$ python3 -q
>>> import numpy as np
>>> from numpy import linalg as LA
>>> np.set_printoptions(precision=4, suppress=True, linewidth=120)
>>> def rd(a):
...     return np.round(a, 4) + 0
... 
>>> J = np.load("out10.npy")
>>> J
array([[4., 3., 0., 3., 3., 0., 3., 3., 3., 3., 0., 3., 0., 0., 0.],
       [3., 4., 0., 3., 3., 0., 3., 3., 3., 3., 0., 3., 0., 0., 0.],
       [0., 0., 4., 0., 0., 3., 0., 0., 0., 0., 3., 0., 3., 3., 3.],
       [3., 3., 0., 4., 3., 0., 3., 3., 3., 3., 0., 3., 0., 0., 0.],
       [3., 3., 0., 3., 4., 0., 3., 3., 3., 3., 0., 3., 0., 0., 0.],
       [0., 0., 3., 0., 0., 4., 0., 0., 0., 0., 3., 0., 3., 3., 3.],
       [3., 3., 0., 3., 3., 0., 4., 3., 3., 3., 0., 3., 0., 0., 0.],
       [3., 3., 0., 3., 3., 0., 3., 4., 3., 3., 0., 3., 0., 0., 0.],
       [3., 3., 0., 3., 3., 0., 3., 3., 4., 3., 0., 3., 0., 0., 0.],
       [3., 3., 0., 3., 3., 0., 3., 3., 3., 4., 0., 3., 0., 0., 0.],
       [0., 0., 3., 0., 0., 3., 0., 0., 0., 0., 4., 0., 3., 3., 3.],
       [3., 3., 0., 3., 3., 0., 3., 3., 3., 3., 0., 4., 0., 0., 0.],
       [0., 0., 3., 0., 0., 3., 0., 0., 0., 0., 3., 0., 4., 3., 3.],
       [0., 0., 3., 0., 0., 3., 0., 0., 0., 0., 3., 0., 3., 4., 3.],
       [0., 0., 3., 0., 0., 3., 0., 0., 0., 0., 3., 0., 3., 3., 4.]])
>>> Y = LA.inv(J)
>>> rd(LA.cond(J))
np.float64(28.0)
>>> rd(LA.slogdet(J)[0])
np.float64(1.0)
>>> np.allclose(Y, J.T)
False
>>> q, vecs = LA.qr(J[:, :3])[0], LA.qr(J[:, 3:])[0]
>>> s = LA.svd(q.T @ vecs, compute_uv=False)
>>> rd(LA.norm(q @ q.T - vecs @ vecs.T, 2))
np.float64(1.0)
>>> (s > 0.9).sum()
np.int64(2)
>>> U, s, VT = LA.svd(J)
>>> np.argmax(s[:-1] / (s[1:] + 1e-6)) + 1
np.int64(2)
>>> rd(s)
array([28., 19.,  1.,  1.,  1.,  1.,  1.,  1.,  1.,  1.,  1.,  1.,  1.,  1.,  1.])
>>> Y = U[:, :2] @ np.diag(s[:2]) @ VT[:2]
>>> rd(LA.norm(J - Y) / LA.norm(J))
np.float64(0.106)
>>> rd(LA.norm(J - Y, 2)), rd(s[2])
(np.float64(1.0), np.float64(1.0))
>>> T = np.stack([J, 3 * J, J[::-1]])
>>> LA.matrix_rank(T.reshape(3, -1))
np.int64(2)
>>> (T @ J.T).shape
(3, 15, 15)
>>> K = np.load("block9.npy")
>>> K
array([[-28., -24.,  -6., -17.],
       [ 42.,  27.,  -2.,  20.],
       [-36., -24.,   2., -17.],
       [  8.,  18.,  14.,  11.]])
>>> rng = np.random.default_rng(72793)
>>> z = rng.permutation(15)
>>> z
array([ 3, 13,  1,  6,  5, 12, 11,  2,  7,  0, 14, 10,  4,  8,  9])
>>> Y = J[z][:, z]
>>> np.trace(Y)
np.float64(60.0)
>>> rd(np.sort(np.abs(LA.eigvals(Y))))
array([ 1.,  1.,  1.,  1.,  1.,  1.,  1.,  1.,  1.,  1.,  1.,  1.,  1., 19., 28.])
>>> U, s, VT = LA.svd(K)
>>> vecs = VT[:(s > 1e-8).sum()]
>>> x0 = K[3] + 3 * K[2] + rng.integers(2) * np.eye(4)[1]
>>> x0
array([-100.,  -54.,   20.,  -40.])
>>> np.allclose(vecs.T @ vecs @ x0, x0)
True
>>> rd(LA.norm(x0 - vecs.T @ vecs @ x0))
np.float64(0.0)
>>> rd(np.diag(vecs.T @ vecs))
array([0.8333, 1.    , 0.8333, 0.3333])
>>> LA.matrix_rank(np.vstack([K, x0]))
np.int64(3)
>>> data = np.array([[0, 0, 0, 0, 1, 0],
...     [0, 0, 1, 1, 0, 0],
...     [0, 1, 0, 1, 0, 0],
...     [0, 1, 1, 0, 0, 0],
...     [1, 0, 0, 0, 0, 0],
...     [0, 0, 0, 0, 0, 0]])
>>> def softmax(z):
...     e = np.exp(z - z.max(axis=-1, keepdims=True))
...     return e / e.sum(axis=-1, keepdims=True)
... 
>>> rd(softmax(data).sum(axis=1))
array([1., 1., 1., 1., 1., 1.])
>>> rd(softmax(10 * data[0]))
array([0.    , 0.    , 0.    , 0.    , 0.9998, 0.    ])
>>> att = data @ data.T / np.sqrt(6)
>>> rd(softmax(att))
array([[0.2313, 0.1537, 0.1537, 0.1537, 0.1537, 0.1537],
       [0.1209, 0.2736, 0.1819, 0.1819, 0.1209, 0.1209],
       [0.1209, 0.1819, 0.2736, 0.1819, 0.1209, 0.1209],
       [0.1209, 0.1819, 0.1819, 0.2736, 0.1209, 0.1209],
       [0.1537, 0.1537, 0.1537, 0.1537, 0.2313, 0.1537],
       [0.1667, 0.1667, 0.1667, 0.1667, 0.1667, 0.1667]])
>>> evals, vecs = LA.eigh(data)
>>> (evals > 1e-8).sum(), (evals < -1e-8).sum()
(np.int64(2), np.int64(3))
>>> rd(np.abs(vecs[:, -1]))
array([0.    , 0.5774, 0.5774, 0.5774, 0.    , 0.    ])
>>> rd(evals)
array([-1., -1., -1.,  0.,  1.,  2.])
>>> rd(LA.eigvalsh(data + 3 * np.eye(6)))
array([2., 2., 2., 3., 4., 5.])
>>> np.unique(evals.round(6) + 0, return_counts=True)[1]
array([3, 1, 1, 1])
>>> F = np.array([[0, 0, 1, 0, 0, 0, 0],
...     [0, 0, 0, 1, 0, 0, 1],
...     [1, 0, 0, 0, 1, 0, 0],
...     [0, 1, 0, 0, 0, 1, 0],
...     [0, 0, 1, 0, 0, 1, 0],
...     [0, 0, 0, 1, 1, 0, 1],
...     [0, 1, 0, 0, 0, 1, 0]])
>>> np.allclose(F[:-1].T @ LA.lstsq(F[:-1].T, F[-1])[0], F[-1])
True
>>> rd(np.trace(LA.pinv(F) @ F))
np.float64(6.0)
>>> np.unique(F.round(6), axis=0).shape
(6, 7)
